>>> import numpy as np
>>> import numpy.linalg as la
>>> np.set_printoptions(precision=3, suppress=True, linewidth=160)
>>> rnd = lambda a: np.round(a, 3) + 0
>>> J = np.load("layer4.npy")
>>> print(J)
[[ 5.645 -2.258 -2.56   1.592  8.047 -6.166 -2.722 -4.226 -0.498 -1.124 10.046  2.574 -1.011]
 [ 5.736 -2.568 -4.137  3.688  7.46  -5.54  -2.469 -2.653 -0.476 -0.206  8.452  2.62   0.694]
 [ 5.732 -3.125 -4.286  0.71   8.67  -5.898 -2.233 -5.251  0.452 -1.343 11.449  2.337 -0.101]
 [ 5.242 -1.694 -2.248  2.231  9.621 -4.825 -2.777 -3.387  0.667 -1.186  9.16   3.665 -1.348]
 [ 5.416 -2.217 -3.536  3.466  9.1   -6.698 -1.876 -1.593 -0.988 -0.346  9.285  3.509 -1.356]
 [ 6.498 -3.423 -3.672  4.431  7.752 -4.747 -2.619 -3.379 -0.083 -1.437  7.512  1.731 -0.114]
 [ 5.276 -1.55  -2.637  4.145  8.742 -8.434 -2.358 -4.449 -0.783 -0.668 10.316  2.502 -1.059]
 [ 6.024 -2.396 -2.994  3.458 10.873 -5.044 -3.098 -3.271 -0.04   0.748  9.482  1.896  0.933]
 [ 8.922 -3.115 -4.627  2.515 10.254 -8.934 -2.831 -3.235  0.033  0.653 11.277  4.429  0.572]
 [ 4.822 -4.247 -4.007  4.098  8.83  -5.522 -3.771 -3.972  0.887  0.847  7.869  2.159 -0.177]
 [ 5.379 -3.098 -1.753  2.987  9.852 -5.678 -2.201 -1.827 -0.28   1.395  9.281  3.489  1.193]
 [ 5.744 -5.352 -3.249  2.919  9.493 -4.875 -3.417 -4.268  0.234  0.413  7.792  2.433  0.155]
 [ 5.308 -4.818 -4.059  3.903  9.011 -6.268 -3.536 -3.02  -0.144 -1.993 11.288  3.369  1.352]
 [ 5.682 -3.233 -2.115  3.169  9.214 -6.455 -3.403 -2.369 -1.233  0.201  9.054  2.526  0.253]
 [ 5.658 -1.575 -3.774  4.057 10.111 -5.476 -3.242 -2.794 -0.245  0.612  8.363  2.447 -0.113]
 [ 6.852 -3.427 -3.72   2.908  9.027 -5.47  -4.383 -4.206  1.675 -0.381  9.78   2.185  0.117]
 [ 5.959 -3.76  -3.916  3.072 10.009 -6.919 -3.774 -2.693 -0.997  0.517  9.785  3.571  0.335]
 [ 5.001 -2.283 -2.662  3.213  8.946 -5.121 -1.829 -4.587 -0.593  1.518  9.512  5.315 -0.531]
 [ 7.243 -3.097 -0.952  2.84   8.294 -5.073 -3.795 -2.453  0.598 -0.256  9.08   4.232 -0.865]
 [ 6.945 -4.217 -4.336  2.516  8.141 -5.103 -3.301 -3.685 -0.005 -1.282  7.945  1.149  0.221]
 [ 7.044 -3.259 -2.425  4.11   9.181 -6.073 -2.899 -3.58   1.23   1.375  9.159  1.111 -0.548]
 [ 5.287 -3.831 -3.081  2.909  9.389 -7.241 -3.452 -4.544  0.854 -1.682  9.542  4.622  0.371]
 [ 7.131 -3.948 -1.309  2.92  10.123 -7.423 -3.425 -2.052 -0.541  0.518 10.456  1.474 -1.977]
 [ 6.471 -2.203 -3.022  2.764  9.863 -6.366 -4.681 -3.246  0.03  -0.794  7.915  1.662 -0.961]
 [ 5.925 -1.186 -1.779  2.197  7.103 -4.498 -2.531 -2.266 -1.111  1.397  8.517  3.147  1.403]
 [ 4.667 -2.298 -3.909  3.398  9.82  -6.265 -3.578 -0.258 -0.686  0.612  9.87   4.548  0.024]
 [ 5.394 -2.181 -3.107  3.41   9.514 -5.062 -3.318 -2.22  -0.11  -0.597  7.862  2.704 -0.341]
 [ 4.922 -1.699 -4.037  0.34   9.908 -5.086 -1.501 -2.373 -1.693  0.863  8.341  2.991 -0.391]
 [ 7.252 -3.527 -2.493  3.304  8.148 -5.041 -4.723 -3.294  0.277  1.216  9.276  4.938 -0.181]
 [ 8.056 -3.093 -2.426  3.526  8.761 -6.092 -1.894 -2.884  0.284 -0.96   7.949  3.469 -1.034]
 [ 5.691 -3.27  -1.876  1.648 10.557 -5.549 -5.141 -3.391 -1.666  1.002 10.243  4.431  0.302]
 [ 6.22  -2.819 -2.809  3.2    8.092 -6.357 -2.947 -2.15   2.029  1.096  9.664  2.341  0.658]
 [ 6.086 -2.466 -3.058  3.179  8.081 -5.888 -4.1   -3.949  1.265 -1.81  10.649  3.064  0.185]
 [ 3.26  -2.318 -2.706  1.719  9.513 -6.376 -2.594 -4.103 -0.857  0.329  8.472  2.878  0.689]
 [ 7.177 -5.615 -2.459  2.919  8.4   -6.281 -3.111 -3.365 -0.289 -1.516 10.314  3.903 -0.954]
 [ 5.787 -1.404 -0.665  2.114  7.899 -4.279 -2.716 -3.61  -0.905 -0.008  8.919  3.304  1.622]
 [ 5.714 -2.786 -3.562  2.19   8.441 -5.195 -2.915 -3.341  0.104  0.574 11.168  3.661 -0.69 ]
 [ 7.728 -3.601 -3.204  4.004  8.903 -4.276 -2.411 -3.921  1.671  1.871 11.248  2.015  0.881]
 [ 5.426 -2.924 -3.119  2.505  8.801 -5.734 -2.426 -4.905 -1.59  -0.653  7.991  2.832  1.015]
 [ 4.318 -2.574 -2.632  0.718 10.391 -5.851 -3.003 -2.915 -0.165 -1.548 10.015  1.562 -0.414]
 [ 6.557 -3.828 -1.663  1.837  9.856 -6.19  -2.677 -4.265 -2.142 -1.039  9.809  4.301 -0.593]
 [ 6.63  -3.887 -3.69   4.006  7.077 -6.303 -3.584 -4.372 -1.185 -1.186  7.676  4.038 -0.691]
 [ 5.25  -3.781 -4.476  5.562 10.073 -6.281 -3.666 -4.826 -0.468 -0.24   8.44   3.402 -1.238]
 [ 6.785 -3.415 -1.864  3.917  6.645 -6.913 -1.08  -3.224 -1.078 -0.515  7.527  2.283  1.328]
 [ 6.498 -4.57  -2.46   1.806 11.919 -5.936 -2.552 -2.63   0.093 -0.61   9.181  1.045 -1.022]
 [ 5.712 -4.314 -2.804  5.375  8.377 -6.254 -1.533 -1.461  0.097  0.827  7.951  3.37  -0.284]]
>>> Xs = J - J.mean(axis=0)
>>> U, sv, Vh = la.svd(Xs, full_matrices=False)
>>> print(np.abs(U[:, 0]).argmax())
27
>>> print(np.searchsorted(np.cumsum(sv ** 2) / (sv ** 2).sum(), 0.9) + 1)
10
>>> print(np.abs(Vh[0]).argmax())
1
>>> print((np.sign(U[:, 0]) == np.sign(U[0, 0])).astype(int))
[1 1 0 1 1 0 0 1 0 0 1 0 0 1 1 0 0 1 0 0 0 0 0 0 1 1 1 1 0 0 1 0 0 1 0 1 1 0 1 1 1 0 0 0 0 0]
>>> print(rnd(Xs.mean(axis=0)))
[0. 0. 0. 0. 0. 0. 0. 0. 0. 0. 0. 0. 0.]
>>> print(rnd(sv ** 2 / (sv ** 2).sum()))
[0.152 0.148 0.117 0.104 0.097 0.08  0.071 0.056 0.049 0.041 0.038 0.024 0.022]
